In [1]: import numpy as np

In [2]: import numpy.linalg as la

In [3]: np.set_printoptions(suppress=True, linewidth=200)

In [4]: def tidy(a):
   ...:     return np.round(a, 1) + 0
   ...: 

In [5]: J = np.load("case12.npy")

In [6]: print(J)
[[ 3  3  3  3  3  3  3]
 [ 3  6  6  6  6  6  6]
 [ 3  6  9  9  9  9  9]
 [ 3  6  9 12 12 12 12]
 [ 3  6  9 12 15 15 15]
 [ 3  6  9 12 15 18 18]
 [ 3  6  9 12 15 18 21]]

In [7]: # symmetric

In [8]: cov = J.T @ J

In [9]: print(la.matrix_rank(cov))
7

In [10]: print((J @ J.T).shape)
(7, 7)

In [11]: print(tidy(la.svd(J, compute_uv=False) ** 2))
[4711.8   61.7    9.     2.8    1.3    0.8    0.6]

In [12]: print(np.diag(cov))
[  63  225  450  702  945 1143 1260]

In [13]: f = np.array([3, -3, 2, 1, 2, 1, 3])

In [14]: out = J + np.outer(f, np.eye(7)[0])

In [15]: print(tidy(la.det(out) / la.det(J)), tidy(1 + la.solve(J, f)[0]))
4.0 4.0

In [16]: print(la.matrix_rank(out - J))
1

In [17]: x0 = np.ones(7)

In [18]: for _ in range(5):
    ...:     x0 = J @ x0
    ...:     x0 /= la.norm(x0)
    ...:     print(round(x0 @ J @ x0, 1))
    ...: 
68.6
68.6
68.6
68.6
68.6

In [19]: print(tidy(x0))
[0.1 0.2 0.3 0.4 0.4 0.5 0.5]

In [20]: print(tidy(la.eigvalsh(J)[-1]))
68.6

In [21]: F = np.load("test1.npy")

In [22]: print(F)
[[0 0 0 1 1 1 0 0 1 0]
 [0 0 1 0 0 0 1 1 0 1]
 [0 1 0 0 0 0 1 1 0 1]
 [1 0 0 0 1 0 0 0 0 0]
 [1 0 0 1 0 1 0 0 0 0]
 [1 0 0 0 1 0 0 0 0 0]
 [0 1 1 0 0 0 0 0 0 1]
 [0 1 1 0 0 0 0 0 0 1]
 [1 0 0 0 0 0 0 0 0 0]
 [0 1 1 0 0 0 1 1 0 0]]

In [23]: # rank 8

In [24]: print(F @ F)
[[4 0 0 1 2 1 0 0 0 0]
 [0 4 3 0 0 0 2 2 0 3]
 [0 3 4 0 0 0 2 2 0 3]
 [1 0 0 2 1 2 0 0 1 0]
 [2 0 0 1 3 1 0 0 1 0]
 [1 0 0 2 1 2 0 0 1 0]
 [0 2 2 0 0 0 3 3 0 2]
 [0 2 2 0 0 0 3 3 0 2]
 [0 0 0 1 1 1 0 0 1 0]
 [0 3 3 0 0 0 2 2 0 4]]

In [25]: print(F.sum(axis=0))
[4 4 4 2 3 2 3 3 1 4]

In [26]: print(np.trace(F @ F @ F) // 6)
9

In [27]: Lm = np.diag(F.sum(axis=1)) - F

In [28]: print(Lm @ np.ones(10))
[0. 0. 0. 0. 0. 0. 0. 0. 0. 0.]

In [29]: print((la.eigvalsh(Lm) < 1e-8).sum())
2

In [30]: print(tidy(la.eigvalsh(Lm)))
[0. 0. 1. 2. 3. 4. 5. 5. 5. 5.]

In [31]: print(round(la.det(Lm[1:, 1:])))
0

In [32]: K = np.loadtxt("data.csv", delimiter=",")

In [33]: print(K)
[[2. 1. 0. 0. 0.]
 [0. 2. 1. 0. 0.]
 [0. 0. 2. 1. 0.]
 [0. 0. 0. 2. 1.]
 [0. 0. 0. 0. 2.]]

In [34]: print(K @ K)
[[4. 4. 1. 0. 0.]
 [0. 4. 4. 1. 0.]
 [0. 0. 4. 4. 1.]
 [0. 0. 0. 4. 4.]
 [0. 0. 0. 0. 4.]]

In [35]: hat = np.triu(np.array([[-3, 4, -4, 4, -4],
    ...:     [5, 4, -1, -2, 2],
    ...:     [-4, 1, -3, -1, -5],
    ...:     [0, 4, 2, 3, -1],
    ...:     [5, -1, 1, 0, 1]]), 1) + np.eye(5)

In [36]: out = hat @ K @ la.inv(hat)

In [37]: print(out)
[[ 2.  1.  5.  3. 30.]
 [ 0.  2.  1.  0.  3.]
 [ 0.  0.  2.  1.  0.]
 [ 0.  0.  0.  2.  1.]
 [ 0.  0.  0.  0.  2.]]

In [38]: print(la.matrix_rank(out))
5

In [39]: print(np.poly(out))
[  1. -10.  40. -80.  80. -32.]

In [40]: out = np.array([[-3, 7],
    ...:     [-6, -4],
    ...:     [7, -3],
    ...:     [5, -6],
    ...:     [-2, 9],
    ...:     [6, -6],
    ...:     [1, -3],
    ...:     [-2, -3],
    ...:     [7, -1],
    ...:     [-3, -7],
    ...:     [4, -3]])

In [41]: basis = np.array([[1, 2, 0, 3, 1, 2, 3, 0, 1, 1], [0, 0, 3, 3, 1, 3, 3, 3, 1, 3]])

In [42]: X = out @ basis

In [43]: print(X)
[[ -3  -6  21  12   4  15  12  21   4  18]
 [ -6 -12 -12 -30 -10 -24 -30 -12 -10 -18]
 [  7  14  -9  12   4   5  12  -9   4  -2]
 [  5  10 -18  -3  -1  -8  -3 -18  -1 -13]
 [ -2  -4  27  21   7  23  21  27   7  25]
 [  6  12 -18   0   0  -6   0 -18   0 -12]
 [  1   2  -9  -6  -2  -7  -6  -9  -2  -8]
 [ -2  -4  -9 -15  -5 -13 -15  -9  -5 -11]
 [  7  14  -3  18   6  11  18  -3   6   4]
 [ -3  -6 -21 -30 -10 -27 -30 -21 -10 -24]
 [  4   8  -9   3   1  -1   3  -9   1  -5]]

In [44]: f = np.array([2, 0, 3])

In [45]: print(np.polyval(f, X[3]))
[ 53 203 651  21   5 131  21 651   5 341]

In [46]: U, sv, Vt = la.svd(X)

In [47]: print(np.argmax(sv[:-1] / (sv[1:] + 1e-6)) + 1)
2

In [48]: out = U[:, :2] @ np.diag(sv[:2]) @ Vt[:2]

In [49]: print(tidy(out))
[[ -3.  -6.  21.  12.   4.  15.  12.  21.   4.  18.]
 [ -6. -12. -12. -30. -10. -24. -30. -12. -10. -18.]
 [  7.  14.  -9.  12.   4.   5.  12.  -9.   4.  -2.]
 [  5.  10. -18.  -3.  -1.  -8.  -3. -18.  -1. -13.]
 [ -2.  -4.  27.  21.   7.  23.  21.  27.   7.  25.]
 [  6.  12. -18.   0.   0.  -6.   0. -18.   0. -12.]
 [  1.   2.  -9.  -6.  -2.  -7.  -6.  -9.  -2.  -8.]
 [ -2.  -4.  -9. -15.  -5. -13. -15.  -9.  -5. -11.]
 [  7.  14.  -3.  18.   6.  11.  18.  -3.   6.   4.]
 [ -3.  -6. -21. -30. -10. -27. -30. -21. -10. -24.]
 [  4.   8.  -9.   3.   1.  -1.   3.  -9.   1.  -5.]]

In [50]: print(tidy(la.norm(X - out, 2)), tidy(sv[2]))
0.0 0.0

In [51]: print(la.matrix_rank(out))
2

In [52]: print(np.unique(X.round(6), axis=0).shape)
(11, 10)

In [53]: try:
    ...:     la.inv(X)
    ...: except la.LinAlgError as e:
    ...:     print(e)
    ...: 
Last 2 dimensions of the array must be square

In [54]: print(np.abs(np.diag(la.qr(X)[1])) > 1e-9)
[ True False  True False False False False False False False]

In [55]: print(la.matrix_rank(X, rtol=0.1))
2

In [56]: print(tidy(la.norm(X, 2) / la.norm(X)))
0.9

In [57]: print(la.cond(X) > 100)
True

In [58]: f, v = X[4], X[0]

In [59]: print(f @ v)
2519

In [60]: print(f @ f)
3612

In [61]: p = (f @ v) / (f @ f) * f

In [62]: print(la.matrix_rank(np.outer(f, v)))
1

In [63]: print(tidy(p))
[-1.4 -2.8 18.8 14.6  4.9 16.  14.6 18.8  4.9 17.4]

In [64]: print(tidy(v - p))
[-1.6 -3.2  2.2 -2.6 -0.9 -1.  -2.6  2.2 -0.9  0.6]

In [65]: print(tidy(la.norm(f + v) ** 2 + la.norm(f - v) ** 2))
10816.0

In [66]: print(np.outer(f, v))
[[   6   12  -42  -24   -8  -30  -24  -42   -8  -36]
 [  12   24  -84  -48  -16  -60  -48  -84  -16  -72]
 [ -81 -162  567  324  108  405  324  567  108  486]
 [ -63 -126  441  252   84  315  252  441   84  378]
 [ -21  -42  147   84   28  105   84  147   28  126]
 [ -69 -138  483  276   92  345  276  483   92  414]
 [ -63 -126  441  252   84  315  252  441   84  378]
 [ -81 -162  567  324  108  405  324  567  108  486]
 [ -21  -42  147   84   28  105   84  147   28  126]
 [ -75 -150  525  300  100  375  300  525  100  450]]

In [67]: rng = np.random.default_rng(479362)

In [68]: labels = rng.integers(0, 3, 10)

In [69]: A = (labels[:, None] == labels) * 5 + np.eye(10)

In [70]: print(A)
[[6. 0. 5. 5. 0. 0. 5. 0. 5. 0.]
 [0. 6. 0. 0. 0. 0. 0. 0. 0. 5.]
 [5. 0. 6. 5. 0. 0. 5. 0. 5. 0.]
 [5. 0. 5. 6. 0. 0. 5. 0. 5. 0.]
 [0. 0. 0. 0. 6. 5. 0. 5. 0. 0.]
 [0. 0. 0. 0. 5. 6. 0. 5. 0. 0.]
 [5. 0. 5. 5. 0. 0. 6. 0. 5. 0.]
 [0. 0. 0. 0. 5. 5. 0. 6. 0. 0.]
 [5. 0. 5. 5. 0. 0. 5. 0. 6. 0.]
 [0. 5. 0. 0. 0. 0. 0. 0. 0. 6.]]

In [71]: x0 = np.ones(10)

In [72]: for _ in range(5):
    ...:     x0 = A @ x0
    ...:     x0 /= la.norm(x0)
    ...:     print(round(x0 @ A @ x0, 1))
    ...: 
23.4
25.0
25.7
25.9
26.0

In [73]: print(tidy(x0))
[0.4 0.  0.4 0.4 0.  0.  0.4 0.  0.4 0. ]
